$ python3 -q
>>> import numpy as np
>>> import numpy.linalg as la
>>> np.set_printoptions(suppress=True, linewidth=160)
>>> E = np.loadtxt("a.csv", delimiter=",")
>>> E
array([[ 5.,  3.,  2.,  9.],
       [ 3.,  2.,  1.,  6.],
       [ 2.,  1., 10.,  9.],
       [ 9.,  6.,  9., 22.]])
>>> np.argsort(-la.norm(E, axis=0).round(6), kind="stable")[:3]
array([3, 2, 0])
>>> [round(float(x), 2) for x in la.svd(E, compute_uv=False)[:3]]
[31.44, 6.92, 0.63]
>>> la.matrix_rank(E, rtol=0.1)
np.int64(2)
>>> np.round(la.norm(E, 2) / la.norm(E), 2)
np.float64(0.98)
>>> other = np.array([[1, 0, 0, 2], [3, 0, 0, 3], [3, 0, 0, 1], [1, 0, 0, 1]])
>>> F = other + other.T
>>> F
array([[2, 3, 3, 3],
       [3, 0, 0, 3],
       [3, 0, 0, 1],
       [3, 3, 1, 2]])
>>> ev, V = la.eigvalsh(F)
Traceback (most recent call last):
  File "<python-input-12>", line 1, in <module>
    ev, V = la.eigvalsh(F)
    ^^^^^
ValueError: too many values to unpack (expected 2)
>>> ev, V = la.eigh(F)
>>> np.unique(ev.round(6) + 0, return_counts=True)[1]
array([1, 1, 1, 1])
>>> ev.round(2)
array([-3.4 , -1.6 ,  0.81,  8.2 ])
>>> np.round(V.T @ V, 2) + 0
array([[1., 0., 0., 0.],
       [0., 1., 0., 0.],
       [0., 0., 1., 0.],
       [0., 0., 0., 1.]])
>>> round(ev.sum(), 2), np.trace(F)
(np.float64(4.0), np.int64(4))
>>> np.abs(V[:, -1]).round(6).argmax()
np.int64(0)
>>> np.round(la.svd(F, compute_uv=False), 2)
array([8.2 , 3.4 , 1.6 , 0.81])
>>> np.round(V.T @ F @ V, 2) + 0
array([[-3.4 ,  0.  ,  0.  ,  0.  ],
       [ 0.  , -1.6 ,  0.  ,  0.  ],
       [ 0.  ,  0.  ,  0.81,  0.  ],
       [ 0.  ,  0.  ,  0.  ,  8.2 ]])
>>> np.round(V @ np.diag(ev) @ V.T, 2) + 0
array([[2., 3., 3., 3.],
       [3., 0., 0., 3.],
       [3., 0., 0., 1.],
       [3., 3., 1., 2.]])
>>> other = F / la.norm(F, axis=1, keepdims=True)
>>> gram = other @ other.T
>>> (np.abs(gram) > 0.9).astype(int)
array([[1, 0, 0, 0],
       [0, 1, 0, 0],
       [0, 0, 1, 0],
       [0, 0, 0, 1]])
>>> gram.round(2)
array([[1.  , 0.64, 0.51, 0.9 ],
       [0.64, 1.  , 0.89, 0.74],
       [0.51, 0.89, 1.  , 0.73],
       [0.9 , 0.74, 0.73, 1.  ]])
>>> (gram - 2 * np.eye(4)).round(6).argmax(axis=1)
array([3, 2, 1, 0])
>>> gram[1].round(2)
array([0.64, 1.  , 0.89, 0.74])
>>> np.round(la.norm(other, axis=1), 2)
array([1., 1., 1., 1.])
>>> np.argwhere(np.triu(np.abs(gram) > 0.95, 1))
array([], shape=(0, 2), dtype=int64)
>>> r0 = np.array([-3, 3])
>>> np.cross(F[2, :3], F[3, :3])
array([ 0, -3,  9])
>>> np.polyval(r0, F[2])
array([-6,  3,  3,  0])
>>> np.array([np.convolve(row, r0, "same") for row in F])
array([[-6, -3,  0,  0],
       [-9,  9,  0, -9],
       [-9,  9,  0, -3],
       [-9,  0,  6, -3]])
>>> np.convolve(F[2], r0)
array([-9,  9,  0, -3,  3])
>>> X = np.loadtxt("test12.csv", delimiter=",")
>>> X
array([[-2.,  0.,  0.,  0.,  0.,  0.],
       [ 1., -2.,  0.,  0.,  0.,  0.],
       [-3.,  2.,  0.,  0.,  0.,  0.],
       [ 0.,  0., -2.,  0.,  0.,  0.],
       [ 0.,  0.,  1., -2.,  0.,  0.],
       [ 0.,  0., -3.,  2.,  0.,  0.],
       [ 0.,  0.,  0.,  0., -2.,  0.],
       [ 0.,  0.,  0.,  0.,  1., -2.],
       [ 0.,  0.,  0.,  0., -3.,  2.]])
>>> round(la.norm(F) ** 2 / la.norm(F, 2) ** 2, 2)
np.float64(1.22)
>>> np.round(la.norm(F, 1), 2), round(float(la.norm(F, np.inf)), 2)
(np.float64(11.0), 11.0)
>>> round(float(la.norm(F, "nuc")), 2)
14.01
